$ ipython --no-banner

In [1]: import numpy as np

In [2]: np.set_printoptions(suppress=True, linewidth=140)

In [3]: tidy = lambda a: np.round(a, 4) + 0

In [4]: J = np.loadtxt("case7.csv", delimiter=",")

In [5]: J
Out[5]: 
array([[-18.,  -2.,   0.],
       [ -2., -18.,  -3.],
       [  0.,  -3., -16.]])

In [6]: r0 = np.array([0, 2, 0])

In [7]: out = J + np.outer(r0, np.eye(3)[2])

In [8]: out
Out[8]: 
array([[-18.,  -2.,   0.],
       [ -2., -18.,  -1.],
       [  0.,  -3., -16.]])

In [9]: x0 = np.array([3, 1, 3])

In [10]: y = J @ x0

In [11]: c, lr = np.zeros(3), 1 / np.linalg.norm(J, 2) ** 2

In [12]: for i in range(20):
    ...:     c -= lr * J.T @ (J @ c - y)
    ...:     if i % 5 == 0: print(i, round(np.linalg.norm(J @ c - y), 4))
    ...: 
0 19.7067
5 1.3724
10 0.0976
15 0.0069

In [13]: tidy(c)
Out[13]: array([3., 1., 3.])

In [14]: W0 = np.load("data.npy")

In [15]: W0
Out[15]: 
array([[ 1, -2,  2, -1],
       [-2,  1, -1,  1],
       [-1,  1, -3,  1],
       [ 3, -3,  3, -2]])

In [16]: tidy(np.abs(np.linalg.eigvals(W0)).max())
Out[16]: np.float64(3.0)

In [17]: np.trace(W0)
Out[17]: np.int64(-3)

In [18]: (W0 - W0.T) / 2
Out[18]: 
array([[ 0. ,  0. ,  1.5, -2. ],
       [ 0. ,  0. , -1. ,  2. ],
       [-1.5,  1. ,  0. , -1. ],
       [ 2. , -2. ,  1. ,  0. ]])

In [19]: np.allclose(W0, W0.T)
Out[19]: False

In [20]: W0 @ W0
Out[20]: 
array([[ 0,  1, -5,  1],
       [ 0,  1,  1,  0],
       [ 3, -3,  9, -3],
       [ 0,  0, -6,  1]])

In [21]: left, sv, vt = np.linalg.svd(W0)

In [22]: tidy(sv)
Out[22]: array([7.5154, 1.6401, 0.9107, 0.    ])

In [23]: out = left[:, :3] @ np.diag(sv[:3]) @ vt[:3]

In [24]: tidy(out)
Out[24]: 
array([[ 1., -2.,  2., -1.],
       [-2.,  1., -1.,  1.],
       [-1.,  1., -3.,  1.],
       [ 3., -3.,  3., -2.]])

In [25]: tidy(np.linalg.norm(W0 - out, 2)), tidy(sv[3])
Out[25]: (np.float64(0.0), np.float64(0.0))

In [26]: tidy(np.linalg.norm(W0 - out) / np.linalg.norm(W0))
Out[26]: np.float64(0.0)

In [27]: np.linalg.matrix_rank(W0, rtol=0.05)
Out[27]: np.int64(3)

In [28]: np.linalg.matrix_rank(out)
Out[28]: np.int64(3)

In [29]: data = np.array([[1, 3, 5, 5, 25, 0],
    ...:     [3, -2, -4, 4, 20, 3],
    ...:     [3, 5, 1, 3, 15, 1],
    ...:     [5, -4, 0, -2, -10, 4],
    ...:     [4, -3, 4, -4, -20, 5],
    ...:     [5, 3, 5, -5, -25, 2],
    ...:     [0, -1, 5, 4, 20, -2]])

In [30]: # null space of dimension 1

In [31]: tidy(np.linalg.norm(data, "nuc"))
Out[31]: np.float64(85.1043)

In [32]: tidy(np.linalg.norm(data, 1)), tidy(np.linalg.norm(data, np.inf))
Out[32]: (np.float64(135.0), np.float64(45.0))

In [33]: data[0] @ data[6]
Out[33]: np.int64(542)

In [34]: np.linalg.norm(data, axis=1).argmax()
Out[34]: np.int64(5)
